$ ipython --no-banner

In [1]: import numpy as np

In [2]: from numpy import linalg as LA

In [3]: np.set_printoptions(precision=2, suppress=True, linewidth=100)

In [4]: K = np.load("mat.npy")

In [5]: K
Out[5]: 
array([[0.  , 0.  , 0.  , 0.  ],
       [0.  , 0.66, 0.  , 0.47],
       [0.  , 0.  , 0.  , 0.  ],
       [0.  , 0.47, 0.  , 0.34]])

In [6]: U, sigma, VT = LA.svd(K)

In [7]: np.argmax(sigma[:-1] / (sigma[1:] + 1e-6)) + 1
Out[7]: np.int64(1)

In [8]: Y = U[:, :1] @ np.diag(sigma[:1]) @ VT[:1]

In [9]: LA.matrix_rank(Y)
Out[9]: np.int64(1)

In [10]: round(np.abs(K - Y).max(), 2)
Out[10]: np.float64(0.0)

In [11]: round(float(LA.norm(K - Y, 2)), 2), round(sigma[1], 2)
Out[11]: (0.0, np.float64(0.0))

In [12]: np.unique(K.round(6), axis=0).shape
Out[12]: (3, 4)

In [13]: K @ LA.pinv(K) @ K
Out[13]: 
array([[0.  , 0.  , 0.  , 0.  ],
       [0.  , 0.66, 0.  , 0.47],
       [0.  , 0.  , 0.  , 0.  ],
       [0.  , 0.47, 0.  , 0.34]])

In [14]: np.allclose(K[:-1].T @ LA.lstsq(K[:-1].T, K[-1])[0], K[-1])
Out[14]: True

In [15]: np.abs(np.diag(LA.qr(K)[1])) > 1e-9
Out[15]: array([False,  True, False, False])

In [16]: round(np.trace(LA.pinv(K) @ K), 2)
Out[16]: np.float64(1.0)

In [17]: LA.lstsq(K[:-1].T, K[-1])[2]
Out[17]: np.int32(1)

In [18]: w, evecs = LA.eigh(K)

In [19]: x0 = np.array([-1, -1, 1, 3])

In [20]: round(float(np.abs(K).sum(axis=1).max()), 2), np.abs(w).max()
Out[20]: (1.14, np.float64(1.0))

In [21]: data = np.loadtxt("arr.csv", delimiter=",")

In [22]: data
Out[22]: 
array([[ 1.  , -0.01,  0.61,  0.11,  0.57,  1.06, -0.08],
       [ 2.58,  0.12,  1.24,  0.06,  1.27,  2.52, -0.05],
       [-5.1 ,  0.14, -2.49, -0.13, -2.38, -5.1 , -0.08],
       [-1.29, -0.22, -0.75, -0.11, -0.49, -1.18, -0.06],
       [ 0.56,  0.17,  0.23,  0.11,  0.08,  0.53, -0.17],
       [-2.24,  0.06, -1.22, -0.08, -1.05, -2.29,  0.12],
       [ 2.23,  0.  ,  1.11, -0.17,  1.31,  2.33,  0.06],
       [ 2.19, -0.07,  1.  ,  0.03,  0.94,  2.18,  0.05],
       [ 0.43,  0.05,  0.23,  0.01,  0.18,  0.48, -0.05],
       [-1.85, -0.08, -0.72,  0.03, -0.76, -1.48,  0.16],
       [ 1.22,  0.15,  0.56,  0.08,  0.44,  1.26,  0.17],
       [-1.65,  0.14, -0.76, -0.03, -0.98, -1.51,  0.16],
       [ 0.54,  0.07,  0.24,  0.11,  0.24,  0.45, -0.05],
       [-0.63,  0.2 , -0.34, -0.09, -0.49, -0.78, -0.01],
       [-2.59, -0.06, -1.26, -0.04, -1.33, -2.47,  0.02],
       [ 1.13,  0.1 ,  0.67, -0.02,  0.58,  1.28,  0.03],
       [ 0.17, -0.08,  0.1 , -0.31,  0.06,  0.2 ,  0.07],
       [ 0.1 , -0.02,  0.02,  0.06,  0.1 ,  0.05,  0.01],
       [ 0.05,  0.1 , -0.05, -0.15, -0.06, -0.17, -0.02],
       [ 1.79, -0.06,  0.8 , -0.03,  0.83,  1.67,  0.04],
       [-2.37,  0.01, -1.26, -0.01, -1.34, -2.37,  0.03],
       [ 0.28, -0.05, -0.21,  0.04,  0.11,  0.13, -0.03],
       [-0.15, -0.05, -0.02, -0.09, -0.09,  0.07,  0.04],
       [-3.72,  0.17, -1.82,  0.04, -1.87, -3.66,  0.04],
       [-0.82, -0.05, -0.54, -0.23, -0.48, -0.78, -0.18],
       [-0.68, -0.08, -0.24,  0.04, -0.31, -0.69,  0.17],
       [-0.04, -0.11,  0.15,  0.08,  0.11,  0.11, -0.02],
       [-0.06, -0.14, -0.17,  0.01,  0.09, -0.16,  0.01],
       [ 3.58,  0.05,  1.86, -0.01,  2.02,  3.78, -0.29],
       [ 1.49,  0.01,  0.48, -0.02,  0.8 ,  1.42,  0.1 ],
       [-2.05,  0.11, -1.  ,  0.09, -1.04, -2.12,  0.16]])

In [23]: cen = data - data.mean(axis=0)

In [24]: evecs = LA.svd(cen)[2][:1]

In [25]: Y = cen - cen @ evecs.T @ evecs

In [26]: (cen @ evecs.T).std(axis=0)
Out[26]: array([2.95])

In [27]: np.cov(cen @ evecs.T, rowvar=False)
Out[27]: array(9.02)

In [28]: Y.std(axis=0)
Out[28]: array([0.08, 0.1 , 0.09, 0.1 , 0.1 , 0.06, 0.1 ])

In [29]: z = data[:, 0] > np.median(data[:, 0])

In [30]: f = data[z].mean(axis=0) - data[~z].mean(axis=0)

In [31]: np.argsort(-np.abs(f).round(6), kind="stable")
Out[31]: array([0, 5, 4, 2, 6, 3, 1])

In [32]: round(float((((data - data.mean(axis=0)) @ f > 0) == z).mean()), 2)
Out[32]: 0.87

In [33]: f
Out[33]: array([ 2.86,  0.02,  1.38,  0.05,  1.41,  2.83, -0.05])

In [34]: np.argsort(-LA.norm(data, axis=0).round(6), kind="stable")[:3]
Out[34]: array([0, 5, 4])

In [35]: np.round(LA.norm(data, 2) / LA.norm(data), 2)
Out[35]: np.float64(1.0)

In [36]: [round(float(x), 2) for x in LA.svd(data, compute_uv=False)[:3]]
Out[36]: [16.53, 0.71, 0.62]

In [37]: x0 = np.array([-3, 3, -1, -3, -3, 0, -1])

In [38]: target = data @ x0

In [39]: np.round(LA.lstsq(data, target)[0], 2) + 0
Out[39]: array([-3.,  3., -1., -3., -3.,  0., -1.])

In [40]: rng = np.random.default_rng(209)

In [41]: target = target + 0.05 * rng.normal(size=31)

In [42]: target
Out[42]: 
array([ -5.62, -12.58,  25.75,   5.81,  -1.8 ,  11.28, -11.28, -10.8 ,  -1.86,   8.02,  -5.58,
         9.06,  -2.59,   4.62,  12.96,  -5.53,  -0.14,  -0.96,   0.88,  -8.78,  12.42,  -1.18,
         0.72,  18.99,   5.15,   2.63,  -0.92,  -0.41, -18.25,  -7.45,  10.23])

In [43]: beta, *_ = LA.lstsq(data, target)

In [44]: np.round(data.T @ (target - data @ beta), 2) + 0
Out[44]: array([0., 0., 0., 0., 0., 0., 0.])

In [45]: [round(float(LA.norm(LA.solve(data.T @ data + lam * np.eye(7), data.T @ target))), 2) for lam in (0, 1, 10, 100)]
Out[45]: [6.13, 3.4, 3.08, 2.34]

In [46]: beta
Out[46]: array([-2.85,  2.91, -0.8 , -3.01, -3.17, -0.17, -1.1 ])

In [47]: beta.round()
Out[47]: array([-3.,  3., -1., -3., -3., -0., -1.])

In [48]: round(float(LA.norm(target - data @ beta)), 2)
Out[48]: 0.25
